$ python3 -q
>>> import numpy as np
>>> np.set_printoptions(suppress=True, linewidth=120)
>>> arr = np.array([[1, -3, 0, -2], [1, -2, 3, -3], [-2, -3, -3, 2], [0, 1, -2, -2]])
>>> arr
array([[ 1, -3,  0, -2],
       [ 1, -2,  3, -3],
       [-2, -3, -3,  2],
       [ 0,  1, -2, -2]])
>>> f = np.array([-1, 3, -1])
>>> np.convolve(arr[1], f)
array([ -1,   5, -10,  14, -12,   3])
>>> x = np.array([1, 1, 0, 5])
>>> arr @ np.eye(4)[0]
array([ 1.,  1., -2.,  0.])
>>> arr * x
array([[  1,  -3,   0, -10],
       [  1,  -2,   0, -15],
       [ -2,  -3,   0,  10],
       [  0,   1,   0, -10]])
>>> (arr * x).sum(axis=1)
array([-12, -16,   5,  -9])
>>> (arr @ x).argmax()
np.int64(2)
>>> arr @ x
array([-12, -16,   5,  -9])
>>> arr @ (2 * x)
array([-24, -32,  10, -18])
>>> np.round(np.linalg.norm(arr, axis=1), 1)
array([3.7, 4.8, 5.1, 3. ])
>>> round(np.linalg.norm(arr, 2), 1)
np.float64(6.1)
>>> round(np.linalg.norm(arr, 1), 1), round(float(np.linalg.norm(arr, np.inf)), 1)
(np.float64(9.0), 10.0)
>>> round(np.linalg.norm(arr, "nuc"), 1)
np.float64(15.0)
>>> np.linalg.norm(arr, axis=1).argmax()
np.int64(2)
>>> np.round(np.linalg.norm(arr, axis=0), 1)
array([2.4, 4.8, 4.7, 4.6])
>>> data = np.array([[-1, 0, 0], [0, 1, 0], [0, 0, 1]])
>>> evals, evecs = np.linalg.eigh(data)
>>> x = np.array([0, -2, 2])
>>> evecs * np.abs(evals) @ evecs.T
array([[1., 0., 0.],
       [0., 1., 0.],
       [0., 0., 1.]])
>>> evecs * np.maximum(evals, 0) @ evecs.T
array([[0., 0., 0.],
       [0., 1., 0.],
       [0., 0., 1.]])
>>> x @ data @ x / (x @ x), evals[0], evals[-1]
(np.float64(1.0), np.float64(-1.0), np.float64(1.0))
>>> print((data != 0).astype(int))
[[1 0 0]
 [0 1 0]
 [0 0 1]]
>>> print(np.round(np.sort(np.linalg.eigvals(data).real), 1))
[-1.  1.  1.]
>>> (data - data.T) / 2
array([[0., 0., 0.],
       [0., 0., 0.],
       [0., 0., 0.]])
>>> print(np.trace(data))
1
>>> (data + data.T) / 2
array([[-1.,  0.,  0.],
       [ 0.,  1.,  0.],
       [ 0.,  0.,  1.]])
>>> print(round(float(np.linalg.det(data)), 1))
-1.0
>>> np.linalg.matrix_power(data, 3)
array([[-1,  0,  0],
       [ 0,  1,  0],
       [ 0,  0,  1]])
>>> O, evecs = np.linalg.qr(data[:, :1])[0], np.linalg.qr(data[:, 1:])[0]
>>> sigma = np.linalg.svd(O.T @ evecs, compute_uv=False)
>>> round(np.linalg.norm(O @ O.T - evecs @ evecs.T, 2), 1)
np.float64(1.0)
>>> (sigma > 0.9).sum()
np.int64(0)
>>> np.degrees(np.arccos(sigma.clip(0, 1)))
array([90.])
>>> sigma
array([0.])
>>> np.all(np.linalg.eigvalsh(data) > 0)
np.False_
>>> round(np.linalg.eigvalsh(data).min(), 1)
np.float64(-1.0)
>>> mat = np.loadtxt("run15.csv", delimiter=",")
>>> mat
array([[1., 2., 1., 2.],
       [2., 4., 2., 4.],
       [1., 2., 1., 2.],
       [2., 4., 2., 4.]])
>>> [round(float(x), 1) for x in np.linalg.svd(mat, compute_uv=False)[:3]]
[10.0, 0.0, 0.0]
>>> print(np.linalg.cond(mat) > 100)
True
>>> out = mat / np.linalg.norm(mat, axis=1, keepdims=True)
>>> G = out @ out.T
>>> np.argwhere(np.triu(np.abs(G) > 0.95, 1))
array([[0, 1],
       [0, 2],
       [0, 3],
       [1, 2],
       [1, 3],
       [2, 3]])
>>> (np.abs(G) > 0.9).astype(int)
array([[1, 1, 1, 1],
       [1, 1, 1, 1],
       [1, 1, 1, 1],
       [1, 1, 1, 1]])
>>> np.degrees(np.arccos(np.clip(G[1, 0], -1, 1)))
np.float64(0.0)
>>> np.round(np.linalg.norm(out, axis=1), 1)
array([1., 1., 1., 1.])
>>> rank = np.linalg.matrix_rank(mat)
>>> rank
np.int64(1)
>>> ns = np.linalg.svd(mat)[2][rank:].T
>>> [int(np.linalg.matrix_rank(mat[:, :j + 1])) for j in range(4)]
[1, 1, 1, 1]
>>> ns.shape
(4, 3)
